In [1]: import numpy as np

In [2]: from numpy import linalg as LA

In [3]: np.set_printoptions(precision=2, suppress=True, linewidth=120)

In [4]: rd = lambda a: np.round(a, 2) + 0

In [5]: X = np.loadtxt("dump.csv", delimiter=",")

In [6]: print(X)
[[ 0. -2.  0.]
 [ 2.  0. -1.]
 [ 0.  1.  0.]]

In [7]: LA.cond(X) > 100
Out[7]: np.True_

In [8]: LA.matrix_rank(X, rtol=0.1)
Out[8]: np.int64(2)

In [9]: [round(float(x), 2) for x in LA.svd(X, compute_uv=False)[:3]]
Out[9]: [2.24, 2.24, 0.0]

In [10]: Uu, sv, VT = LA.svd(X)

In [11]: evecs = VT[:(sv > 1e-8).sum()]

In [12]: rng = np.random.default_rng(35)

In [13]: x0 = X[2] + 2 * X[1] + rng.integers(2) * np.eye(3)[0]

In [14]: x0
Out[14]: array([ 4.,  1., -2.])

In [15]: rd(np.diag(evecs.T @ evecs))
Out[15]: array([0.8, 1. , 0.2])

In [16]: LA.matrix_rank(np.vstack([X, x0]))
Out[16]: np.int64(2)

In [17]: rd(evecs.T @ evecs)
Out[17]: 
array([[ 0.8,  0. , -0.4],
       [ 0. ,  1. ,  0. ],
       [-0.4,  0. ,  0.2]])

In [18]: rd(LA.norm(x0 - evecs.T @ evecs @ x0))
Out[18]: np.float64(0.0)

In [19]: LA.lstsq(X[:-1].T, X[-1])[2]
Out[19]: np.int32(2)

In [20]: LA.inv(X)
LinAlgError: Singular matrix


In [21]: rd(np.trace(LA.pinv(X) @ X))
Out[21]: np.float64(2.0)

In [22]: print(np.abs(np.diag(LA.qr(X)[1])) > 1e-9)
[ True  True False]

In [23]: np.allclose(X[:-1].T @ LA.lstsq(X[:-1].T, X[-1])[0], X[-1])
Out[23]: True

In [24]: r0 = np.array([-2, 4, 4])

In [25]: r1 = np.array([0, 0, 2, 0])

In [26]: J = np.outer(r0, r1)

In [27]: J
Out[27]: 
array([[ 0,  0, -4,  0],
       [ 0,  0,  8,  0],
       [ 0,  0,  8,  0]])

In [28]: # looks like rank 1

In [29]: rank = LA.matrix_rank(J)

In [30]: print(rank)
1

In [31]: ns = LA.svd(J)[2][rank:].T

In [32]: [int(LA.matrix_rank(np.delete(J, i, axis=0))) for i in range(3)]
Out[32]: [1, 1, 1]

In [33]: ns @ ns.T
Out[33]: 
array([[1., 0., 0., 0.],
       [0., 1., 0., 0.],
       [0., 0., 0., 0.],
       [0., 0., 0., 1.]])

In [34]: print([int(LA.matrix_rank(J[:i])) for i in range(1, len(J) + 1)])
[1, 1, 1]

In [35]: np.abs(np.diag(LA.qr(J)[1])) > 1e-9
Out[35]: array([False, False,  True])

In [36]: print(np.unique(J.round(6), axis=0).shape)
(2, 4)

In [37]: LA.inv(J)
LinAlgError: Last 2 dimensions of the array must be square


In [38]: np.allclose(J[:-1].T @ LA.lstsq(J[:-1].T, J[-1])[0], J[-1])
Out[38]: True
